$ python -q
>>> import numpy as np
>>> np.set_printoptions(precision=2, suppress=True, linewidth=200, sign=" ")
>>> B = np.array([[3, 0, -3, 0], [-3, -3, 0, -2], [3, 3, 1, 1], [3, -3, 1, 0]])
>>> feats = np.tril(B)
>>> print(feats)
[[ 3  0  0  0]
 [-3 -3  0  0]
 [ 3  3  1  0]
 [ 3 -3  1  0]]
>>> print(np.linalg.lstsq(feats[:-1].T, feats[-1])[2])
3
>>> print(np.round(feats @ np.linalg.pinv(feats) @ feats, 2) + 0)
[[ 3.  0.  0.  0.]
 [-3. -3.  0.  0.]
 [ 3.  3.  1.  0.]
 [ 3. -3.  1.  0.]]
>>> try:
...     np.linalg.inv(feats)
... except np.linalg.LinAlgError as e:
...     print(e)
... 
Singular matrix
>>> print(round(float(np.trace(np.linalg.pinv(feats) @ feats)), 2))
3.0
>>> r = np.linalg.matrix_rank(feats)
>>> print(r)
3
>>> null = np.linalg.svd(feats)[2][r:].T
>>> print(np.linalg.matrix_rank(feats.T @ feats), np.linalg.matrix_rank(feats @ feats.T))
3 3
>>> print(null.shape)
(4, 1)
>>> print([int(np.linalg.matrix_rank(feats[:i])) for i in range(1, len(feats) + 1)])
[1, 2, 3, 3]
>>> print(feats @ null)
[[ 0.]
 [ 0.]
 [ 0.]
 [ 0.]]
>>> print((feats + feats.T) / 2)
[[ 3.  -1.5  1.5  1.5]
 [-1.5 -3.   1.5 -1.5]
 [ 1.5  1.5  1.   0.5]
 [ 1.5 -1.5  0.5  0. ]]
>>> np.linalg.determinant(feats)
Traceback (most recent call last):
  File "<python-input-17>", line 1, in <module>
    np.linalg.determinant(feats)
    ^^^^^^^^^^^^^^^^^^^^^
AttributeError: module 'numpy.linalg' has no attribute 'determinant'
>>> print(np.round(np.linalg.det(feats), 2))
0.0
>>> print(np.trace(feats))
1
>>> u, r1 = feats[2], feats[0]
>>> print(u @ r1)
9
>>> print(u @ u)
19
>>> pr = (u @ r1) / (u @ u) * u
>>> print(pr)
[ 1.42  1.42  0.47  0.  ]
>>> print(np.round(np.linalg.norm(u + r1) ** 2 + np.linalg.norm(u - r1) ** 2, 2))
56.0
>>> print(r1 - pr)
[ 1.58 -1.42 -0.47  0.  ]
>>> u = np.array([0, 2])
>>> print(np.polyval(u, feats[1]))
[ 2  2  2  2]
>>> print(np.convolve(feats[1], u))
[ 0 -6 -6  0  0]
>>> print(np.correlate(feats[1], feats[0], "full"))
[ 0  0  0 -9 -9  0  0]
>>> M = np.vander(np.arange(8) - 1, 3, increasing=True)
>>> print(M)
[[ 1 -1  1]
 [ 1  0  0]
 [ 1  1  1]
 [ 1  2  4]
 [ 1  3  9]
 [ 1  4 16]
 [ 1  5 25]
 [ 1  6 36]]
>>> vec = np.array([5, 9, 9])
>>> rhs = M @ vec
>>> print(np.linalg.lstsq(M, rhs)[0])
[ 5.  9.  9.]
>>> try:
...     np.linalg.solve(M, rhs)
... except np.linalg.LinAlgError as e:
...     print(repr(e))
... 
LinAlgError('Last 2 dimensions of the array must be square')
>>> print(np.round(np.linalg.pinv(M) @ M, 2) + 0)
[[ 1.  0.  0.]
 [ 0.  1.  0.]
 [ 0.  0.  1.]]
>>> print(rhs)
[   5    5   23   59  113  185  275  383]
>>> rng = np.random.default_rng(13867)
>>> rhs = rhs + 0.1 * rng.normal(size=8)
>>> print(rhs)
[   5.13    5.06   23.07   59.05  113.02  184.95  274.84  383.13]
>>> beta, *_ = np.linalg.lstsq(M, rhs)
>>> print(np.round(M.T @ (rhs - M @ beta), 2) + 0)
[ 0.  0.  0.]
>>> B = np.array([[9, -5], [-7, -5], [-2, 4]])
>>> print(M @ B)
[[  14    4]
 [   9   -5]
 [   0   -6]
 [ -13    1]
 [ -30   16]
 [ -51   39]
 [ -76   70]
 [-105  109]]
>>> print(np.linalg.matrix_rank(np.vstack([M, B.T])))
3
>>> print(np.einsum("ij,ij->i", M, M))
[    3     1     3    21    91   273   651  1333]
>>> print(B.T @ M.T)
[[  14    9    0  -13  -30  -51  -76 -105]
 [   4   -5   -6    1   16   39   70  109]]
>>> print(np.vstack([M, B.T]).shape)
(10, 3)
>>> print(np.einsum("ik,kj->ij", M, B))
[[  14    4]
 [   9   -5]
 [   0   -6]
 [ -13    1]
 [ -30   16]
 [ -51   39]
 [ -76   70]
 [-105  109]]
>>> print(np.einsum("ij->j", M))
[  8  20  92]
>>> arr = np.array([[0, 1, 0, 0, 0, 0],
...     [1, 0, 0, 0, 0, 0],
...     [0, 0, 0, 0, 0, 1],
...     [0, 0, 0, 0, 0, 0],
...     [0, 0, 0, 0, 0, 0],
...     [0, 0, 1, 0, 0, 0]])
>>> ev, evecs = np.linalg.eigh(arr)
>>> print(np.unique(ev.round(6) + 0, return_counts=True)[1])
[ 2  2  2]
>>> print((ev > 1e-8).sum(), (ev < -1e-8).sum())
2 2
>>> print(ev.sum(), np.trace(arr))
0.0 0
>>> print(np.round(evecs.T @ arr @ evecs, 2) + 0)
[[-1.  0.  0.  0.  0.  0.]
 [ 0. -1.  0.  0.  0.  0.]
 [ 0.  0.  0.  0.  0.  0.]
 [ 0.  0.  0.  0.  0.  0.]
 [ 0.  0.  0.  0.  1.  0.]
 [ 0.  0.  0.  0.  0.  1.]]
>>> print(np.linalg.eigvalsh(arr @ arr))
[ 0.  0.  1.  1.  1.  1.]
>>> print(ev)
[-1. -1.  0.  0.  1.  1.]
>>> print(np.linalg.svd(arr, compute_uv=False))
[ 1.  1.  1.  1.  0.  0.]
>>> print(np.linalg.eigvalsh(arr + 2 * np.eye(6)))
[ 1.  1.  2.  2.  3.  3.]
>>> r = np.linalg.matrix_rank(arr)
>>> print(r)
4
>>> null = np.linalg.svd(arr)[2][r:].T
>>> print(arr @ null)
[[ 0.  0.]
 [ 0.  0.]
 [ 0.  0.]
 [ 0.  0.]
 [ 0.  0.]
 [ 0.  0.]]
>>> print(np.linalg.matrix_rank(arr.T @ arr), np.linalg.matrix_rank(arr @ arr.T))
4 4
>>> print([int(np.linalg.matrix_rank(arr[:, :j + 1])) for j in range(6)])
[1, 2, 3, 3, 3, 4]
>>> left, s, vt = np.linalg.svd(arr)
>>> evecs = vt[:(s > 1e-8).sum()]
>>> vec = arr[5] + -2 * arr[1] + rng.integers(2) * np.eye(6)[5]
>>> print(vec)
[-2.  0.  1.  0.  0.  0.]
>>> print(np.diag(evecs.T @ evecs))
[ 1.  1.  1.  0.  0.  1.]
>>> print(np.allclose(evecs.T @ evecs @ vec, vec))
True
>>> J = np.load("data.npy")
>>> print(J)
[[ 16   0   4  28  28  36  12  20   4]
 [ 12   0   3  21  21  27   9  15   3]
 [  0   0   0   0   0   0   0   0   0]
 [  4   0   1   7   7   9   3   5   1]
 [  4   0   1   7   7   9   3   5   1]
 [ 12   0   3  21  21  27   9  15   3]
 [ 20   0   5  35  35  45  15  25   5]]
>>> u = np.array([-1, 5])
>>> print(np.convolve(J[1], u))
[-12  60  -3  -6  84  78 126  30  72  15]
>>> print(np.polyval(u, J[1]))
[ -7   5   2 -16 -16 -22  -4 -10   2]
>>> print(round(float(np.linalg.norm(J, 2) / np.linalg.norm(J)), 2))
1.0
>>> print([round(float(x), 2) for x in np.linalg.svd(J, compute_uv=False)[:3]])
[118.71, 0.0, 0.0]
>>> left, s, vt = np.linalg.svd(J)
>>> print(np.argmax(s[:-1] / (s[1:] + 1e-6)) + 1)
1
>>> print(s.round(2) + 0)
[ 118.71    0.      0.      0.      0.      0.      0.  ]
>>> B = left[:, :1] @ np.diag(s[:1]) @ vt[:1]
>>> print(np.linalg.matrix_rank(J, rtol=0.05))
1
>>> print(round(np.abs(J - B).max(), 2))
0.0
>>> print(np.round(np.linalg.norm(J - B) / np.linalg.norm(J), 2))
0.0
>>> left, s, vt = np.linalg.svd(J)
>>> evecs = vt[:(s > 1e-8).sum()]
>>> vec = J[3] + 4 * J[0] + rng.integers(2) * np.eye(9)[8]
>>> print(vec)
[  68.    0.   17.  119.  119.  153.   51.   85.   17.]
>>> print(np.linalg.matrix_rank(np.vstack([J, vec])))
1
>>> print(np.allclose(evecs.T @ evecs @ vec, vec))
True
>>> print(round(np.linalg.norm(vec - evecs.T @ evecs @ vec), 2))
0.0
>>> W1 = np.array([[8, -3, 6],
...     [-6, -6, 9],
...     [7, -1, -1],
...     [7, 8, 7],
...     [0, -6, -1],
...     [5, -8, 6],
...     [2, 6, -5],
...     [-5, 8, -7],
...     [-7, 1, -4]])
>>> beta = np.array([-1, -1, -2])
>>> hid = np.maximum(J @ W1 + beta, 0)
>>> print((hid > 0).mean(axis=0))
[ 0.86  0.    0.86]
>>> print((hid > 0).astype(int))
[[ 1  0  1]
 [ 1  0  1]
 [ 0  0  0]
 [ 1  0  1]
 [ 1  0  1]
 [ 1  0  1]
 [ 1  0  1]]
>>> print(np.linalg.matrix_rank(hid))
2
>>> W2 = np.array([[2, 0, 2], [0, 1, 0], [0, 2, 2]])
>>> print(hid @ W2)
[[  854   516  1370]
 [  640   386  1026]
 [    0     0     0]
 [  212   126   338]
 [  212   126   338]
 [  640   386  1026]
 [ 1068   646  1714]]
>>> print((hid @ W2).round(6).argmax(axis=1))
[ 2  2  0  2  2  2  2]
>>> F = rng.normal(size=(25, 4))
>>> F = 3 * F / np.linalg.norm(F, axis=1, keepdims=True)
>>> print(F)
[[-1.89 -2.1  -0.17  0.99]
 [-2.81  0.45 -0.09  0.94]
 [ 0.83  2.85 -0.04 -0.42]
 [-1.08 -1.77  2.06  0.68]
 [-0.09 -1.43 -2.54 -0.71]
 [-0.67 -1.19 -0.11 -2.67]
 [-0.08 -0.67 -1.34  2.6 ]
 [-2.76 -0.02 -1.11 -0.36]
 [-1.89  2.29 -0.23  0.37]
 [ 1.66  1.25  1.37  1.67]
 [ 0.59  1.08 -2.14 -1.7 ]
 [ 2.16  0.74 -0.3   1.92]
 [ 1.23  1.74 -1.69 -1.26]
 [ 2.75  1.08  0.43  0.29]
 [-0.31 -2.51 -1.53 -0.51]
 [-1.39  0.03 -1.07 -2.44]
 [-2.46  0.31  1.6   0.55]
 [-0.49 -1.34  2.31 -1.29]
 [-0.21 -2.46  0.72  1.55]
 [ 1.34  2.4  -0.81 -0.88]
 [ 2.46 -0.28 -1.67 -0.3 ]
 [-2.68  0.77  1.01  0.46]
 [-1.11  0.24 -2.21 -1.68]
 [ 1.52 -0.99 -0.08 -2.39]
 [-0.63  2.83  0.39 -0.65]]
>>> vec = np.array([8, -2, -4, 3])
>>> rhs = F @ vec
>>> print(np.round(np.linalg.pinv(F) @ F, 2) + 0)
[[ 1.  0.  0.  0.]
 [ 0.  1.  0.  0.]
 [ 0.  0.  1.  0.]
 [ 0.  0.  0.  1.]]
>>> print(np.linalg.solve(F.T @ F, F.T @ rhs))
[ 8. -2. -4.  3.]
>>> print(np.linalg.lstsq(F, rhs)[0])
[ 8. -2. -4.  3.]
>>> rhs = rhs + 0.3 * rng.normal(size=25)
>>> print(rhs)
[ -7.54 -20.42  -0.37 -10.98  10.14  -9.92  13.64 -18.59 -18.16  10.47   6.23  22.56   9.73  18.5    7.23 -14.53 -25.68 -14.64   4.56   6.21  25.8  -26.3   -5.53   7.24 -14.71]
>>> beta, *_ = np.linalg.lstsq(F, rhs)
>>> print(beta)
[ 8.05 -2.07 -4.02  2.94]
>>> print(round(float(np.linalg.norm(rhs - F @ beta)), 2))
1.56
>>> print([round(float(np.linalg.norm(np.linalg.solve(F.T @ F + lam * np.eye(4), F.T @ rhs))), 2) for lam in (0, 1, 10, 100)])
[9.69, 9.52, 8.22, 3.61]
>>> print(beta.round())
[ 8. -2. -4.  3.]
>>> print(np.round(F.T @ (rhs - F @ beta), 2) + 0)
[ 0.  0.  0.  0.]
>>> hat = F @ np.linalg.solve(F.T @ F, F.T)
>>> print(np.round(np.linalg.eigvalsh(hat), 2) + 0)
[ 0.  0.  0.  0.  0.  0.  0.  0.  0.  0.  0.  0.  0.  0.  0.  0.  0.  0.  0.  0.  0.  1.  1.  1.  1.]
>>> print(round(float(np.trace(hat)), 2))
4.0
>>> print(np.diag(hat))
[ 0.13  0.16  0.14  0.14  0.19  0.19  0.26  0.16  0.17  0.15  0.14  0.16  0.12  0.13  0.16  0.16  0.14  0.25  0.14  0.12  0.14  0.14  0.16  0.2   0.16]
>>> E = np.loadtxt("w.csv", delimiter=",")
>>> print(E)
[[ 0.  3.  1. -3. -1.  3. -2.]
 [ 0.  0.  1. -1. -3.  3.  0.]
 [ 0.  0.  0.  1.  0.  3. -2.]
 [ 0.  0.  0.  0. -2.  2. -1.]
 [ 0.  0.  0.  0.  0. -2. -2.]
 [ 0.  0.  0.  0.  0.  0.  3.]
 [ 0.  0.  0.  0.  0.  0.  0.]]
>>> left, s, vt = np.linalg.svd(feats)
>>> evecs = vt[:(s > 1e-8).sum()]
>>> vec = feats[3] + -3 * feats[1] + rng.integers(2) * np.eye(4)[1]
>>> print(vec)
[ 12.   7.   1.   0.]
>>> print(np.round(evecs.T @ evecs, 2) + 0)
[[ 1.  0.  0.  0.]
 [ 0.  1.  0.  0.]
 [ 0.  0.  1.  0.]
 [ 0.  0.  0.  0.]]
>>> print(np.allclose(evecs.T @ evecs @ vec, vec))
True
